$ python3 -q
>>> import numpy as np
>>> from numpy import linalg as LA
>>> np.set_printoptions(precision=1, suppress=True, linewidth=200, sign=" ")
>>> q, _ = LA.qr(np.array([[-1.6, -0.4, 0.0, -1.2],
...     [0.3, 0.4, -0.5, -1.1],
...     [-1.3, 0.1, -0.3, 1.8],
...     [-0.1, -0.5, -1.2, 2.2],
...     [-0.2, 0.4, 0.6, 0.1]]))
>>> mat = q @ q.T
>>> mat.round(1) + 0
array([[ 1. ,  0. ,  0.1, -0.1, -0.2],
       [ 0. ,  1. ,  0. ,  0. , -0.1],
       [ 0.1,  0. ,  0.8,  0.2,  0.3],
       [-0.1,  0. ,  0.2,  0.8, -0.3],
       [-0.2, -0.1,  0.3, -0.3,  0.4]])
>>> [round(float(x), 1) for x in LA.svd(mat, compute_uv=False)[:3]]
[1.0, 1.0, 1.0]
>>> LA.cond(mat) > 100
np.True_
>>> np.round(LA.norm(mat, 2) / LA.norm(mat), 1)
np.float64(0.5)
>>> proj = np.triu(np.array([[1, -3, -3, -2, 2],
...     [2, -2, -1, -1, 0],
...     [-2, 2, -1, 3, -2],
...     [-3, 3, 3, -1, 0],
...     [-1, 3, -1, -1, -1]]), 1) + np.eye(5)
>>> A2 = proj @ mat @ LA.inv(proj)
>>> np.round(proj @ mat - mat @ proj, 1) + 0
array([[-0.3, -0.3,  0.5, -1. , -0.9],
       [ 0. , -0.1, -0.1, -0.1,  0.2],
       [ 0. ,  0.3,  0.2,  0.8, -0.3],
       [ 0. , -0.3, -0.3, -0.8,  0.5],
       [ 0. , -0.5, -0.6, -1.3,  0.9]])
>>> LA.matrix_rank(A2)
np.int64(4)
>>> w, vecs = LA.eigvalsh(mat)
Traceback (most recent call last):
  File "<python-input-13>", line 1, in <module>
    w, vecs = LA.eigvalsh(mat)
    ^^^^^^^
ValueError: too many values to unpack (expected 2)
>>> w, vecs = LA.eigh(mat)
>>> w.round(1) + 0
array([ 0.,  1.,  1.,  1.,  1.])
>>> np.round(vecs.T @ vecs, 1) + 0
array([[ 1.,  0.,  0.,  0.,  0.],
       [ 0.,  1.,  0.,  0.,  0.],
       [ 0.,  0.,  1.,  0.,  0.],
       [ 0.,  0.,  0.,  1.,  0.],
       [ 0.,  0.,  0.,  0.,  1.]])
>>> np.round(vecs @ np.diag(w) @ vecs.T, 1) + 0
array([[ 1. ,  0. ,  0.1, -0.1, -0.2],
       [ 0. ,  1. ,  0. ,  0. , -0.1],
       [ 0.1,  0. ,  0.8,  0.2,  0.3],
       [-0.1,  0. ,  0.2,  0.8, -0.3],
       [-0.2, -0.1,  0.3, -0.3,  0.4]])
>>> np.unique(w.round(6) + 0, return_counts=True)[1]
array([ 1,  4])
>>> np.round(vecs.T @ mat @ vecs, 1) + 0
array([[ 0.,  0.,  0.,  0.,  0.],
       [ 0.,  1.,  0.,  0.,  0.],
       [ 0.,  0.,  1.,  0.,  0.],
       [ 0.,  0.,  0.,  1.,  0.],
       [ 0.,  0.,  0.,  0.,  1.]])
>>> left, sigma, VT = LA.svd(mat)
>>> print(np.argmax(sigma[:-1] / (sigma[1:] + 1e-6)) + 1)
4
>>> sigma.round(1) + 0
array([ 1.,  1.,  1.,  1.,  0.])
>>> A2 = left[:, :4] @ np.diag(sigma[:4]) @ VT[:4]
>>> A2.round(1) + 0
array([[ 1. ,  0. ,  0.1, -0.1, -0.2],
       [ 0. ,  1. ,  0. ,  0. , -0.1],
       [ 0.1,  0. ,  0.8,  0.2,  0.3],
       [-0.1,  0. ,  0.2,  0.8, -0.3],
       [-0.2, -0.1,  0.3, -0.3,  0.4]])
>>> round(np.abs(mat - A2).max(), 1)
np.float64(0.0)
>>> print(LA.matrix_rank(mat, rtol=0.05))
4
>>> LA.matrix_rank(A2)
np.int64(4)
>>> data = np.load("run16.npy")
>>> data
array([[  4,   7,   6,  -7,  -6,   2,   2,   3,  -3],
       [ -2,  14,  -1,  -7,  -8,   2,   2,  -2,   0],
       [  6,  10,  -2, -11, -11,   4,   6,  -2,   0],
       [ -1,   4,   7, -19, -16,   8,   2,   4,   2],
       [  1,   4,  15, -24, -23,  -1,   0,   7,  10],
       [ -5,  -2,  11, -30, -31,   2,   0,  12,   2],
       [ -2,  -3,   6, -29, -36,  -4,  -2,  18,   7],
       [-10,  -1,   1, -21, -27,   0,   1,  24,  -1],
       [-11,   4,   6, -14, -20,  -6,  -5,  29,  -1],
       [-15,   4,  11, -16, -24,  -8, -14,  34, -10],
       [-23,  -2,   9, -17, -25,  -4, -11,  40,  -1],
       [-16,   4,   7, -12, -19,  -8,  -3,  44,  -9],
       [-17,   6,  -2,  -3, -17, -10,  -8,  49, -17],
       [-26,  -2,  -7,  -3, -11,  -2, -15,  55, -26],
       [-27,   1,   1,  -4, -14,  -8, -13,  63, -32],
       [-26,   3,  10, -12, -22, -16, -13,  59, -39],
       [-22,   4,   4, -18, -19, -12, -16,  53, -34]])
>>> A2 = np.c_[data[:, :1] @ np.array([[3]]), np.array([1, -1, 1, -1, 2, 3, -3, 1, 2, -2, 0, 3, -3, 0, 1, 2, -3])]
>>> A2
array([[ 12,   1],
       [ -6,  -1],
       [ 18,   1],
       [ -3,  -1],
       [  3,   2],
       [-15,   3],
       [ -6,  -3],
       [-30,   1],
       [-33,   2],
       [-45,  -2],
       [-69,   0],
       [-48,   3],
       [-51,  -3],
       [-78,   0],
       [-81,   1],
       [-78,   2],
       [-66,  -3]])
>>> LA.matrix_rank(np.c_[data, A2])
np.int64(10)
>>> M = np.loadtxt("mat.csv", delimiter=",")
>>> M.round(1) + 0
array([[ 0.1,  0.1,  0.1,  0. ,  0.1,  0. ,  0.1,  0.1,  0. ,  0. ,  0.1],
       [ 0.1,  0.2,  0.1,  0. ,  0.1,  0. ,  0.1,  0.2,  0. ,  0. ,  0.2],
       [ 0.1,  0.1,  0.1,  0. ,  0.1,  0. ,  0.1,  0.1,  0. ,  0. ,  0.1],
       [ 0. ,  0. ,  0. ,  0. ,  0. ,  0. ,  0. ,  0. ,  0. ,  0. ,  0. ],
       [ 0.1,  0.1,  0.1,  0. ,  0.1,  0. ,  0.1,  0.1,  0. ,  0. ,  0.1],
       [ 0. ,  0. ,  0. ,  0. ,  0. ,  0. ,  0. ,  0. ,  0. ,  0. ,  0. ],
       [ 0.1,  0.1,  0.1,  0. ,  0.1,  0. ,  0. ,  0.1,  0. ,  0. ,  0.1],
       [ 0.1,  0.2,  0.1,  0. ,  0.1,  0. ,  0.1,  0.2,  0. ,  0. ,  0.2],
       [ 0. ,  0. ,  0. ,  0. ,  0. ,  0. ,  0. ,  0. ,  0. ,  0. ,  0. ],
       [ 0. ,  0. ,  0. ,  0. ,  0. ,  0. ,  0. ,  0. ,  0. ,  0. ,  0. ],
       [ 0.1,  0.2,  0.1,  0. ,  0.1,  0. ,  0.1,  0.2,  0. ,  0. ,  0.2]])
>>> w, vecs = LA.eigh(M)
>>> np.abs(vecs[:, -1]).round(6).argmax()
np.int64(1)
>>> LA.eigvalsh(M + 3 * np.eye(11))
array([ 3.,  3.,  3.,  3.,  3.,  3.,  3.,  3.,  3.,  3.,  4.])
>>> print(round(float(w.sum()), 1), np.trace(M))
1.0 1.0
>>> np.round(vecs.T @ vecs, 1) + 0
array([[ 1.,  0.,  0.,  0.,  0.,  0.,  0.,  0.,  0.,  0.,  0.],
       [ 0.,  1.,  0.,  0.,  0.,  0.,  0.,  0.,  0.,  0.,  0.],
       [ 0.,  0.,  1.,  0.,  0.,  0.,  0.,  0.,  0.,  0.,  0.],
       [ 0.,  0.,  0.,  1.,  0.,  0.,  0.,  0.,  0.,  0.,  0.],
       [ 0.,  0.,  0.,  0.,  1.,  0.,  0.,  0.,  0.,  0.,  0.],
       [ 0.,  0.,  0.,  0.,  0.,  1.,  0.,  0.,  0.,  0.,  0.],
       [ 0.,  0.,  0.,  0.,  0.,  0.,  1.,  0.,  0.,  0.,  0.],
       [ 0.,  0.,  0.,  0.,  0.,  0.,  0.,  1.,  0.,  0.,  0.],
       [ 0.,  0.,  0.,  0.,  0.,  0.,  0.,  0.,  1.,  0.,  0.],
       [ 0.,  0.,  0.,  0.,  0.,  0.,  0.,  0.,  0.,  1.,  0.],
       [ 0.,  0.,  0.,  0.,  0.,  0.,  0.,  0.,  0.,  0.,  1.]])
>>> w.round(1) + 0
array([ 0.,  0.,  0.,  0.,  0.,  0.,  0.,  0.,  0.,  0.,  1.])
>>> A = np.load("test13.npy")
>>> A
array([[ 0.5,  0.1,  2.2,  1.7,  0.1,  0.2],
       [-0.2,  0.1, -1.6,  0. , -0.6,  0. ],
       [-1.4, -0.1, -0.6,  2. ,  0.2,  0. ],
       [ 0. ,  0.2, -1.4,  0. ,  0.3, -0.1],
       [-0.1,  0. ,  2.2,  0.7, -0.1,  0. ],
       [ 0.1, -0.1, -0.6,  0.4, -0.4, -0.4],
       [-1.4,  0.1,  2.8, -2. ,  0.1, -0.1],
       [ 0.1, -0.1, -0.6,  0.3,  0.2,  0. ],
       [ 1.4,  0.1,  2.2, -0.2, -0.5,  0.1],
       [-0.6,  0. , -2.8, -0.1, -0.7,  0. ],
       [ 0.3,  0. ,  0.6,  1.3,  0.4, -0.2],
       [ 0. ,  0. , -1. ,  0.9,  0.2,  0.2],
       [-1.7,  0. , -0.8,  1.5, -0.3,  0.2],
       [ 0.5,  0. , -4.3,  1.4, -0.3, -0.1],
       [ 0.1, -0.1,  2.3, -0.7,  0.3, -0.2],
       [-1.1,  0.1, -2. , -1.7, -0.3,  0.2],
       [ 0.1,  0.1, -1.7,  0.5,  0. ,  0. ],
       [-0.1, -0.1, -0.6,  1.6,  0.7,  0.3],
       [ 0.1,  0.1,  0.9,  2.6,  0.3,  0.5],
       [-0.5,  0.1, -3.3, -0.8,  0.2,  0. ],
       [ 0. , -0.1, -2.7, -2.4,  0.4, -0.1],
       [-0.4,  0. ,  2.4, -0.7,  0.2,  0.1],
       [-1.3,  0. ,  2.4,  1.3, -0.4, -0.3],
       [-1.2,  0. ,  0.9, -1.1,  0.1, -0.3],
       [ 0.8,  0. , -0.9, -0.4, -0.3, -0.4],
       [ 1.2,  0.2, -2.2, -0.2,  0.3,  0.2],
       [ 0.7,  0. ,  3.1, -0.6, -0.7,  0. ]])
>>> x = np.array([0, 3, 2, 2, 2, 3])
>>> y = A @ x
>>> np.round(LA.lstsq(A, y)[0], 1) + 0
array([ 0.,  3.,  2.,  2.,  2.,  3.])
>>> try:
...     LA.solve(A, y)
... except LA.LinAlgError as e:
...     print(e)
... 
Last 2 dimensions of the array must be square
>>> np.round(LA.solve(A.T @ A, A.T @ y), 1) + 0
array([ 0.,  3.,  2.,  2.,  2.,  3.])
>>> rng = np.random.default_rng(35561)
>>> y = y + 0.3 * rng.normal(size=27)
>>> y
array([ 8.7, -4.1,  2.8, -1.7,  5.7, -2.7,  1.3, -0.7,  3.6, -7. ,  3.9,  0.4,  1.5, -6.6,  2.7, -6.9, -2. ,  4.3,  9.7, -7.6, -9.6,  4.4,  5.5, -1.2, -4.9, -2.9,  3.4])
>>> c, *_ = LA.lstsq(A, y)
>>> [round(float(LA.norm(LA.solve(A.T @ A + lam * np.eye(6), A.T @ y))), 2) for lam in (0, 1, 10, 100)]
[5.66, 3.93, 2.64, 1.24]
>>> c.round(1) + 0
array([ 0. ,  2.8,  2. ,  2. ,  2. ,  3.5])
